% python3 -q
>>> import numpy as np
>>> np.set_printoptions(suppress=True, linewidth=100)
>>> X = np.load("m.npy")
>>> print(X)
[[0. 4. 0. 0. 0. 0. 0. 0. 0. 0.]
 [4. 0. 4. 0. 0. 0. 0. 0. 0. 0.]
 [0. 4. 1. 4. 0. 0. 0. 0. 0. 0.]
 [0. 0. 4. 1. 4. 0. 0. 0. 0. 0.]
 [0. 0. 0. 4. 1. 4. 0. 0. 0. 0.]
 [0. 0. 0. 0. 4. 1. 4. 0. 0. 0.]
 [0. 0. 0. 0. 0. 4. 2. 4. 0. 0.]
 [0. 0. 0. 0. 0. 0. 4. 2. 4. 0.]
 [0. 0. 0. 0. 0. 0. 0. 4. 0. 4.]
 [0. 0. 0. 0. 0. 0. 0. 0. 4. 0.]]
>>> print(np.trace(X))
8.0
>>> print(np.round(np.linalg.det(X), 2))
-388096.0
>>> print(X @ X)
[[16.  0. 16.  0.  0.  0.  0.  0.  0.  0.]
 [ 0. 32.  4. 16.  0.  0.  0.  0.  0.  0.]
 [16.  4. 33.  8. 16.  0.  0.  0.  0.  0.]
 [ 0. 16.  8. 33.  8. 16.  0.  0.  0.  0.]
 [ 0.  0. 16.  8. 33.  8. 16.  0.  0.  0.]
 [ 0.  0.  0. 16.  8. 33. 12. 16.  0.  0.]
 [ 0.  0.  0.  0. 16. 12. 36. 16. 16.  0.]
 [ 0.  0.  0.  0.  0. 16. 16. 36.  8. 16.]
 [ 0.  0.  0.  0.  0.  0. 16.  8. 32.  0.]
 [ 0.  0.  0.  0.  0.  0.  0. 16.  0. 16.]]
>>> vals, evecs = np.linalg.eigh(X)
>>> print(np.round(evecs @ np.diag(vals) @ evecs.T, 2) + 0)
[[0. 4. 0. 0. 0. 0. 0. 0. 0. 0.]
 [4. 0. 4. 0. 0. 0. 0. 0. 0. 0.]
 [0. 4. 1. 4. 0. 0. 0. 0. 0. 0.]
 [0. 0. 4. 1. 4. 0. 0. 0. 0. 0.]
 [0. 0. 0. 4. 1. 4. 0. 0. 0. 0.]
 [0. 0. 0. 0. 4. 1. 4. 0. 0. 0.]
 [0. 0. 0. 0. 0. 4. 2. 4. 0. 0.]
 [0. 0. 0. 0. 0. 0. 4. 2. 4. 0.]
 [0. 0. 0. 0. 0. 0. 0. 4. 0. 4.]
 [0. 0. 0. 0. 0. 0. 0. 0. 4. 0.]]
>>> print(np.unique(vals.round(6) + 0, return_counts=True)[1])
[1 1 1 1 1 1 1 1 1 1]
>>> print((vals > 1e-8).sum(), (vals < -1e-8).sum())
5 5
>>> print(np.round(np.linalg.eigvalsh(X + -2 * np.eye(10)), 2))
[-8.7  -7.93 -6.75 -4.55 -2.27 -0.1   1.94  3.79  5.66  6.92]
>>> print(np.round(np.linalg.eigvalsh(X @ X), 2))
[ 0.07  3.59  6.51 15.52 22.53 33.5  35.21 44.85 58.66 79.57]
>>> q, evecs = np.linalg.qr(X[:, :4])[0], np.linalg.qr(X[:, 4:])[0]
>>> s = np.linalg.svd(q.T @ evecs, compute_uv=False)
>>> print(np.round(np.linalg.norm(q @ q.T - evecs @ evecs.T, 2), 2))
1.0
>>> rng = np.random.default_rng(81545)
>>> out = X + rng.integers(-2, 3, (10, 9)) @ rng.integers(-2, 3, (9, 10))
>>> print(out)
[[ -2.   8.  -2.   3.   3.  -8.  -4.   7.  -1.   0.]
 [ 10.   6.   0. -12.   0.   2.   0.  12.   7.  14.]
 [  0.   0.  -1.  -2.  -1.   5.  -3.   8.   0.   3.]
 [  4.   7.   6.   8.  -2.   1.   6. -12.  -2.  -3.]
 [-14.  -5.   8.   2.   7.  10.  -2.  14.   2.   0.]
 [ -2.  -6.  -3.   5.   9.  -2.  -2.  -8.  -8.   1.]
 [ -1.  -2.  -5.   0.   3.   3.  -3.   5.  -5.   5.]
 [ -5.   4.   0.   1.  -3.   4.   5.   5.   3.   6.]
 [  1.  -5.   0.   4.  -1.  -2.  -9.  -8.  -6.   8.]
 [  4.   2.  -2.   2.   1.  -2.  -4.   0.   0.   3.]]
>>> print(np.linalg.matrix_rank(out - X, tol=1e-8))
9
>>> print(np.round(np.linalg.svd(out - X, compute_uv=False), 2) + 0)
[35.41 24.62 22.2  14.01 11.81  6.48  5.36  3.95  0.4   0.  ]
